$ python -q
>>> import numpy as np
>>> from numpy import linalg as LA
>>> np.set_printoptions(suppress=True, linewidth=140)
>>> rd = lambda a: np.round(a, 2) + 0
>>> rng = np.random.default_rng(710)
>>> X = np.eye(7, dtype=int)[rng.permutation(7)] * np.array([3, 0, 3, 0, 1, 2, 0])
>>> X
array([[0, 0, 0, 0, 0, 0, 0],
       [0, 0, 3, 0, 0, 0, 0],
       [0, 0, 0, 0, 0, 0, 0],
       [0, 0, 0, 0, 0, 0, 0],
       [0, 0, 0, 0, 0, 2, 0],
       [3, 0, 0, 0, 0, 0, 0],
       [0, 0, 0, 0, 1, 0, 0]])
>>> LA.cond(X) > 100
np.True_
>>> Uu, sv, Vh = LA.svd(X)
>>> V = Vh[:(sv > 1e-8).sum()]
>>> x0 = X[6] + -1 * X[2] + rng.integers(2) * np.eye(7)[0]
>>> x0
array([0., 0., 0., 0., 1., 0., 0.])
>>> rd(LA.norm(x0 - V.T @ V @ x0))
np.float64(0.0)
>>> V.T @ V
array([[1., 0., 0., 0., 0., 0., 0.],
       [0., 0., 0., 0., 0., 0., 0.],
       [0., 0., 1., 0., 0., 0., 0.],
       [0., 0., 0., 0., 0., 0., 0.],
       [0., 0., 0., 0., 1., 0., 0.],
       [0., 0., 0., 0., 0., 1., 0.],
       [0., 0., 0., 0., 0., 0., 0.]])
>>> np.allclose(V.T @ V @ x0, x0)
True
>>> LA.matrix_rank(np.vstack([X, x0]))
np.int64(4)
>>> rank = LA.matrix_rank(X)
>>> rank
np.int64(4)
>>> ns = LA.svd(X)[2][rank:].T
>>> np.allclose(X @ ns, 0)
True
>>> LA.matrix_rank(X.T @ X), LA.matrix_rank(X @ X.T)
(np.int64(4), np.int64(4))
>>> ns @ ns.T
array([[0., 0., 0., 0., 0., 0., 0.],
       [0., 1., 0., 0., 0., 0., 0.],
       [0., 0., 0., 0., 0., 0., 0.],
       [0., 0., 0., 1., 0., 0., 0.],
       [0., 0., 0., 0., 0., 0., 0.],
       [0., 0., 0., 0., 0., 0., 0.],
       [0., 0., 0., 0., 0., 0., 1.]])
>>> [int(LA.matrix_rank(X[:, :j + 1])) for j in range(7)]
[1, 1, 2, 2, 3, 4, 4]
>>> ns.shape
(7, 3)
>>> X @ ns
array([[0., 0., 0.],
       [0., 0., 0.],
       [0., 0., 0.],
       [0., 0., 0.],
       [0., 0., 0.],
       [0., 0., 0.],
       [0., 0., 0.]])
>>> data = np.loadtxt("run11.csv", delimiter=",")
>>> data
array([[ 0.,  0.,  0.,  0.,  0., -3.,  0.,  2.,  3.],
       [ 0.,  0.,  0.,  0.,  0.,  0.,  0., -2.,  0.],
       [ 0.,  0.,  0.,  0.,  0.,  0.,  1.,  3., -2.],
       [ 0.,  0.,  0.,  0.,  0., -2., -1.,  3.,  3.],
       [ 0.,  0.,  0.,  0.,  0., -2.,  1.,  3.,  0.],
       [-3.,  0.,  0., -2., -2.,  0.,  0.,  0.,  0.],
       [ 0.,  0.,  1., -1.,  1.,  0.,  0.,  0.,  0.],
       [ 2., -2.,  3.,  3.,  3.,  0.,  0.,  0.,  0.],
       [ 3.,  0., -2.,  3.,  0.,  0.,  0.,  0.,  0.]])
>>> np.all(LA.eigvalsh(data) > 0)
np.False_
>>> [round(float(LA.det(data[:i, :i])), 2) + 0 for i in range(1, 10)]
[0.0, 0.0, 0.0, 0.0, 0.0, 0.0, 0.0, 0.0, 0.0]
>>> Uu, sv, Vh = LA.svd(data)
>>> np.argmax(sv[:-1] / (sv[1:] + 1e-6)) + 1
np.int64(8)
>>> rd(sv)
array([7.35, 7.35, 4.5 , 4.5 , 1.64, 1.64, 0.19, 0.19, 0.  ])
>>> B = Uu[:, :8] @ np.diag(sv[:8]) @ Vh[:8]
>>> LA.matrix_rank(B)
np.int64(8)
>>> rd(np.abs(data - B).max())
np.float64(0.0)
>>> LA.matrix_rank(data, rtol=0.05)
np.int64(6)
>>> E = np.load("data.npy")
>>> E
array([[ 0,  6,  8,  6,  8,  3,  5,  5,  6],
       [ 6,  4,  5,  7,  5,  5, 10,  9,  8],
       [ 8,  5,  2,  7,  2,  0,  7,  1,  6],
       [ 6,  7,  7,  2,  6,  4,  0, 10,  0],
       [ 8,  5,  2,  6,  6,  5,  6,  4,  4],
       [ 3,  5,  0,  4,  5,  8,  6,  3,  4],
       [ 5, 10,  7,  0,  6,  6, 10,  4,  5],
       [ 5,  9,  1, 10,  4,  3,  4,  0,  0],
       [ 6,  8,  6,  0,  4,  4,  5,  0,  0]])
>>> # equal to its transpose
>>> x0 = np.array([4, 0, 5, 2, 4, 4, 2, 2, 3])
>>> y = E @ x0
>>> y
array([134, 165,  98, 123, 130, 102, 146,  81,  96])
>>> rd(LA.solve(E, 4 * y))
array([16.,  0., 20.,  8., 16., 16.,  8.,  8., 12.])
>>> rd(LA.solve(E.T, E[2]))
array([0., 0., 1., 0., 0., 0., 0., 0., 0.])
